$ ipython --no-banner

In [1]: import numpy as np

In [2]: np.set_printoptions(precision=1, suppress=True, linewidth=100)

In [3]: def rd(a):
   ...:     return np.round(a, 1) + 0
   ...: 

In [4]: M = np.tril(np.array([[2, -1, 1, 2, 1, 0, -3],
   ...:     [-1, 0, 0, 3, 3, 0, -3],
   ...:     [-2, -2, -2, 3, 0, 2, 1],
   ...:     [1, -1, -2, 0, -3, 0, -2],
   ...:     [-3, 1, -2, 2, -3, 0, 2],
   ...:     [3, 1, 1, -2, 0, 0, 3],
   ...:     [0, -1, -1, -2, -2, -2, -1]]), -1) + np.eye(7, dtype=int)

In [5]: M
Out[5]: 
array([[ 1,  0,  0,  0,  0,  0,  0],
       [-1,  1,  0,  0,  0,  0,  0],
       [-2, -2,  1,  0,  0,  0,  0],
       [ 1, -1, -2,  1,  0,  0,  0],
       [-3,  1, -2,  2,  1,  0,  0],
       [ 3,  1,  1, -2,  0,  1,  0],
       [ 0, -1, -1, -2, -2, -2,  1]])

In [6]: # triangular, det is the product of the diagonal

In [7]: Y = np.array([[-1, 0], [-1, -2], [0, 2], [-2, 2], [2, 2], [-2, 1], [-2, 1]])

In [8]: np.einsum("ik,kj->ji", M, Y)
Out[8]: 
array([[-1,  0,  4, -2,  0, -2,  3],
       [ 0, -2,  6,  0,  0, -3, -9]])

In [9]: np.einsum("ik,kj->ij", M, Y)
Out[9]: 
array([[-1,  0],
       [ 0, -2],
       [ 4,  6],
       [-2,  0],
       [ 0,  0],
       [-2, -3],
       [ 3, -9]])

In [10]: np.einsum("ij->j", M)
Out[10]: array([-1, -1, -3, -1, -1, -1,  1])

In [11]: gram = M.T @ M

In [12]: np.diag(gram)
Out[12]: array([25,  9, 11, 13,  5,  5,  1])

In [13]: rd(np.linalg.eigvalsh(gram)[::-1])
Out[13]: array([35.1, 16.5, 10.5,  6.2,  0.7,  0. ,  0. ])

In [14]: (M @ M.T).shape
Out[14]: (7, 7)

In [15]: vec = np.array([-9, 5, -7, -8, 6, -1, -6])

In [16]: y = M @ vec

In [17]: c, lr = np.zeros(7), 1 / np.linalg.norm(M, 2) ** 2

In [18]: for i in range(15):
    ...:     c -= lr * M.T @ (M @ c - y)
    ...:     if i % 5 == 0: print(i, round(np.linalg.norm(M @ c - y), 1))
    ...: 
0 19.1
5 9.1
10 6.1

In [19]: rd(np.linalg.cond(M))
Out[19]: np.float64(202.7)

In [20]: Q, vecs = np.linalg.qr(M[:, :3])[0], np.linalg.qr(M[:, 3:])[0]

In [21]: sigma = np.linalg.svd(Q.T @ vecs, compute_uv=False)

In [22]: rd(sigma)
Out[22]: array([1. , 0.9, 0.5])

In [23]: (sigma > 0.9).sum()
Out[23]: np.int64(2)

In [24]: np.prod(np.diag(M)), rd(np.linalg.det(M))
Out[24]: (np.int64(1), np.float64(1.0))

In [25]: [int(np.linalg.matrix_rank(np.linalg.matrix_power(M, p))) for p in range(1, 8)]
Out[25]: [7, 7, 7, 7, 7, 7, 7]

In [26]: np.linalg.matrix_rank(M - M[0, 0] * np.eye(7))
Out[26]: np.int64(5)

In [27]: data = np.array([[-1.4, -0.4, 0.1, -1.7, 0.9, 0.2],
    ...:     [-0.7, -0.1, 0.7, -0.3, 0.6, 1.1],
    ...:     [0.5, 2.1, -0.3, -2.2, 0.1, 0.9],
    ...:     [-0.5, -1.1, -1.7, -1.2, -1.3, -0.2],
    ...:     [-1.1, -0.1, -0.5, -0.3, -0.5, -0.4],
    ...:     [0.0, 0.6, 0.1, 2.2, 0.0, 0.2],
    ...:     [-0.9, -0.2, 0.6, -0.3, 0.8, 1.2],
    ...:     [-1.4, 0.0, 0.3, 1.5, 0.4, 0.1]])

In [28]: def softmax(z):
    ...:     e = np.exp(z - z.max(axis=-1, keepdims=True))
    ...:     return e / e.sum(axis=-1, keepdims=True)
    ...: 

In [29]: rd(softmax(10 * data[2]))
Out[29]: array([0., 1., 0., 0., 0., 0.])

In [30]: rd(softmax(data[2] + 2))
Out[30]: array([0.1, 0.6, 0.1, 0. , 0.1, 0.2])

In [31]: rd(softmax(data[2]))
Out[31]: array([0.1, 0.6, 0.1, 0. , 0.1, 0.2])

In [32]: att = data @ data.T / np.sqrt(6)

In [33]: rd(softmax(att))
Out[33]: 
array([[0.4, 0.1, 0.1, 0.1, 0.1, 0. , 0.1, 0. ],
       [0.2, 0.2, 0.1, 0. , 0.1, 0.1, 0.2, 0.1],
       [0. , 0. , 0.9, 0. , 0. , 0. , 0. , 0. ],
       [0.1, 0. , 0. , 0.7, 0.1, 0. , 0. , 0. ],
       [0.2, 0.1, 0.1, 0.2, 0.2, 0.1, 0.1, 0.1],
       [0. , 0.1, 0. , 0. , 0. , 0.5, 0.1, 0.3],
       [0.2, 0.2, 0.1, 0. , 0.1, 0.1, 0.2, 0.1],
       [0.1, 0.1, 0. , 0. , 0.1, 0.2, 0.1, 0.4]])

In [34]: softmax(att).round(6).argmax(axis=1)
Out[34]: array([0, 6, 2, 3, 3, 5, 6, 7])

In [35]: rd(softmax(att + np.triu(np.full(att.shape, -np.inf), 1)))
Out[35]: 
array([[1. , 0. , 0. , 0. , 0. , 0. , 0. , 0. ],
       [0.5, 0.5, 0. , 0. , 0. , 0. , 0. , 0. ],
       [0. , 0. , 0.9, 0. , 0. , 0. , 0. , 0. ],
       [0.1, 0. , 0. , 0.9, 0. , 0. , 0. , 0. ],
       [0.2, 0.1, 0.1, 0.3, 0.3, 0. , 0. , 0. ],
       [0. , 0.1, 0. , 0. , 0.1, 0.8, 0. , 0. ],
       [0.2, 0.2, 0.1, 0. , 0.1, 0.1, 0.3, 0. ],
       [0.1, 0.1, 0. , 0. , 0.1, 0.2, 0.1, 0.4]])

In [36]: Y = np.c_[data[:, :2] @ np.array([[1, 0], [2, 0]]), np.array([1, -3, -8, 5, -8, 1, -7, 5])]

In [37]: rd(Y)
Out[37]: 
array([[-2.2,  0. ,  1. ],
       [-0.9,  0. , -3. ],
       [ 4.7,  0. , -8. ],
       [-2.7,  0. ,  5. ],
       [-1.3,  0. , -8. ],
       [ 1.2,  0. ,  1. ],
       [-1.3,  0. , -7. ],
       [-1.4,  0. ,  5. ]])

In [38]: rd(np.linalg.norm(Y - data @ np.linalg.lstsq(data, Y)[0], axis=0))
Out[38]: array([0. , 0. , 8.3])

In [39]: rd(np.linalg.lstsq(data, Y[:, 0])[0])
Out[39]: array([1., 2., 0., 0., 0., 0.])

In [40]: U, sigma, Vh = np.linalg.svd(Y)

In [41]: vecs = Vh[:(sigma > 1e-8).sum()]

In [42]: rng = np.random.default_rng(895944)

In [43]: vec = Y[7] + 2 * Y[3] + rng.integers(2) * np.eye(3)[2]

In [44]: rd(vec)
Out[44]: array([-6.8,  0. , 16. ])

In [45]: np.diag(vecs.T @ vecs)
Out[45]: array([1., 0., 1.])

In [46]: np.linalg.matrix_rank(np.vstack([Y, vec]))
Out[46]: np.int64(2)

In [47]: U, sigma, Vh = np.linalg.svd(data, full_matrices=False)

In [48]: rd(U.T @ U)
Out[48]: 
array([[1., 0., 0., 0., 0., 0.],
       [0., 1., 0., 0., 0., 0.],
       [0., 0., 1., 0., 0., 0.],
       [0., 0., 0., 1., 0., 0.],
       [0., 0., 0., 0., 1., 0.],
       [0., 0., 0., 0., 0., 1.]])

In [49]: (sigma > 1e-8).sum()
Out[49]: np.int64(6)

In [50]: U.shape, sigma.shape, Vh.shape
Out[50]: ((8, 6), (6,), (6, 6))

In [51]: rd(sigma)
Out[51]: array([4.2, 3.3, 3. , 1.7, 1.1, 0.4])

In [52]: rd(np.abs(Vh[0]))
Out[52]: array([0. , 0.1, 0.2, 1. , 0. , 0.1])

In [53]: rd(np.sqrt((sigma ** 2).sum())), rd(np.linalg.norm(data))
Out[53]: (np.float64(6.4), np.float64(6.4))

In [54]: rd(np.cumsum(sigma ** 2) / np.sum(sigma ** 2))
Out[54]: array([0.4, 0.7, 0.9, 1. , 1. , 1. ])

In [55]: rd(U.T @ data @ Vh.T)
Out[55]: 
array([[4.2, 0. , 0. , 0. , 0. , 0. ],
       [0. , 3.3, 0. , 0. , 0. , 0. ],
       [0. , 0. , 3. , 0. , 0. , 0. ],
       [0. , 0. , 0. , 1.7, 0. , 0. ],
       [0. , 0. , 0. , 0. , 1.1, 0. ],
       [0. , 0. , 0. , 0. , 0. , 0.4]])
